In [1]: import numpy as np

In [2]: np.set_printoptions(precision=2, suppress=True, linewidth=140, sign=" ")

In [3]: rd = lambda a: np.round(a, 2) + 0

In [4]: feats = np.loadtxt("data.csv", delimiter=",")

In [5]: print(feats)
[[ 1.  0.  0.  0.]
 [ 0.  1.  0.  0.]
 [ 0.  0.  2.  0.]
 [ 0.  0.  2.  3.]]

In [6]: # triangular: eigenvalues sit on the diagonal

In [7]: vec = np.array([-2, 1, 2, 2])

In [8]: target = feats @ vec

In [9]: print(target)
[-2.  1.  4. 10.]

In [10]: print(rd(np.linalg.solve(feats, feats[:, 2])))
[ 0.  0.  1.  0.]

In [11]: print(rd(np.linalg.solve(feats, target + feats[:, 3])))
[-2.  1.  2.  3.]

In [12]: print(rd(np.linalg.solve(feats, 5 * target)))
[-10.   5.  10.  10.]

In [13]: print(rd(np.linalg.solve(feats, target)))
[-2.  1.  2.  2.]

In [14]: arr = np.load("x.npy")

In [15]: print(arr)
[[ 1  1  2  1  1  1]
 [ 1  1  1  2  1  1]
 [ 1  1  1  1  2  1]
 [ 1  1  1  1  1  2]
 [ 2  1  1  1  1  1]
 [ 1  2  1  1  1  1]]

In [16]: U, sigma, vt = np.linalg.svd(arr, full_matrices=False)

In [17]: print((sigma > 1e-8).sum())
6

In [18]: print(rd(np.cumsum(sigma ** 2) / np.sum(sigma ** 2)))
[ 0.91  0.93  0.94  0.96  0.98  1.  ]

In [19]: print(rd(vt @ vt.T))
[[ 1.  0.  0.  0.  0.  0.]
 [ 0.  1.  0.  0.  0.  0.]
 [ 0.  0.  1.  0.  0.  0.]
 [ 0.  0.  0.  1.  0.  0.]
 [ 0.  0.  0.  0.  1.  0.]
 [ 0.  0.  0.  0.  0.  1.]]

In [20]: print(rd(np.abs(vt[0])))
[ 0.41  0.41  0.41  0.41  0.41  0.41]

In [21]: print(U.shape, sigma.shape, vt.shape)
(6, 6) (6,) (6, 6)

In [22]: u = np.array([2, -3, 0, -2, -2, 1])

In [23]: other = arr + np.outer(u, np.eye(6)[5])

In [24]: print(rd(np.linalg.det(other) / np.linalg.det(arr)), rd(1 + np.linalg.solve(arr, u)[5]))
-0.43 -0.43

In [25]: print(np.linalg.matrix_rank(np.linalg.inv(other) - np.linalg.inv(arr), tol=1e-8))
1

In [26]: Q, V = np.linalg.qr(arr[:, :2])[0], np.linalg.qr(arr[:, 2:])[0]

In [27]: sigma = np.linalg.svd(Q.T @ V, compute_uv=False)

In [28]: print(rd(np.linalg.norm(Q @ Q.T - V @ V.T, 2)))
1.0

In [29]: print(rd(sigma))
[ 0.96  0.  ]

In [30]: print(rd(np.degrees(np.arccos(sigma.clip(0, 1)))))
[ 17.19  90.  ]

In [31]: C2 = arr.T @ arr

In [32]: print(rd(np.linalg.eigvalsh(C2)[::-1]))
[ 49.   1.   1.   1.   1.   1.]

In [33]: print(np.linalg.matrix_rank(C2))
6

In [34]: print(np.linalg.matrix_power(arr, 4))
[[ 400  400  401  400  400  400]
 [ 400  400  400  401  400  400]
 [ 400  400  400  400  401  400]
 [ 400  400  400  400  400  401]
 [ 401  400  400  400  400  400]
 [ 400  401  400  400  400  400]]

In [35]: print(rd(np.sort(np.abs(np.linalg.eigvals(arr)))))
[ 1.  1.  1.  1.  1.  7.]

In [36]: print(rd(np.linalg.det(arr)))
7.0

In [37]: print(arr @ arr)
[[ 8  8  8  8  9  8]
 [ 8  8  8  8  8  9]
 [ 9  8  8  8  8  8]
 [ 8  9  8  8  8  8]
 [ 8  8  9  8  8  8]
 [ 8  8  8  9  8  8]]

In [38]: print(np.allclose(arr, arr.T))
False

In [39]: np.linalg.determinant(arr)
Traceback (most recent call last):
  Cell In[39], line 1
    np.linalg.determinant(arr)
AttributeError: module 'numpy.linalg' has no attribute 'determinant'


In [40]: print(np.allclose(arr @ arr.T, arr.T @ arr))
True

In [41]: print(rd(np.abs(np.linalg.eigvals(arr)).max()))
7.0

In [42]: assert arr == arr.T
Traceback (most recent call last):
  Cell In[42], line 1
    assert arr == arr.T
ValueError: The truth value of an array with more than one element is ambiguous. Use a.any() or a.all()


In [43]: K = np.array([[1.0, 0.7, 0.49, 0.34, 0.24],
    ...:     [0.7, 1.0, 0.7, 0.49, 0.34],
    ...:     [0.49, 0.7, 1.0, 0.7, 0.49],
    ...:     [0.34, 0.49, 0.7, 1.0, 0.7],
    ...:     [0.24, 0.34, 0.49, 0.7, 1.0]])

In [44]: # symmetric, so the eigenvalues are real

In [45]: T = np.stack([arr, 5 * arr, arr[::-1]])

In [46]: print(rd(np.linalg.norm(T, axis=(1, 2))))
[  7.35  36.74   7.35]

In [47]: print(T.sum(axis=0))
[[  7   8  13   7   7   7]
 [  8   7   7  13   7   7]
 [  7   7   7   7  13   8]
 [  7   7   7   7   8  13]
 [ 13   7   7   8   7   7]
 [  7  13   8   7   7   7]]

In [48]: print(np.einsum("bij,cij->bc", T, T))
[[   54   270    48]
 [  270  1350   240]
 [   48   240    54]]

In [49]: print((T @ arr.T).shape)
(3, 6, 6)

In [50]: print(np.linalg.matrix_rank(T))
[ 6  6  6]

In [51]: print(rd(np.linalg.det(T)))
[     7. 109375.     -7.]

In [52]: print(np.linalg.matrix_rank(T.reshape(3, -1)))
2

In [53]: print(T.shape)
(3, 6, 6)

In [54]: W0 = np.load("m.npy")

In [55]: print(W0)
[[ 0.6   0.5  -1.   -4.01]
 [ 0.5  -0.2  -0.9  -3.61]
 [ 0.5   1.4  -1.6  -6.43]
 [ 0.4   0.3   0.3   1.19]
 [-0.4   0.5   0.8   3.2 ]
 [-0.4   0.9  -1.   -4.01]
 [-1.   -0.3   0.5   2.  ]
 [ 2.2  -3.    1.    4.01]
 [-0.4  -0.6  -1.6  -6.36]
 [ 0.2   1.5  -0.5  -2.01]
 [-0.3   2.   -0.9  -3.58]
 [ 0.9  -0.8   2.    7.97]
 [-1.7   1.   -0.6  -2.38]
 [-1.5   1.3   0.7   2.79]
 [ 1.2  -2.   -1.3  -5.18]]

In [56]: # column 3 dominates

In [57]: print(np.argsort(-np.linalg.norm(W0, axis=0).round(6), kind="stable")[:3])
[ 3  1  2]

In [58]: C2 = np.cov(W0, rowvar=False)

In [59]: print(rd(np.linalg.eigvalsh(C2)[::-1]))
[ 20.01   2.31   0.44   0.  ]

In [60]: print(rd(W0.std(axis=0)))
[ 0.99  1.32  1.05  4.17]

In [61]: print(C2.shape)
(4, 4)

In [62]: print(np.argwhere(np.triu(np.abs(np.corrcoef(W0.T)) > 0.8, 1)))
[[ 2  3]]

In [63]: print(rd(C2))
[[ 1.06 -0.91  0.09  0.36]
 [-0.91  1.86 -0.41 -1.64]
 [ 0.09 -0.41  1.17  4.68]
 [ 0.36 -1.64  4.68 18.67]]

In [64]: print(np.median(W0, axis=0))
[ 0.2   0.5  -0.6  -2.38]
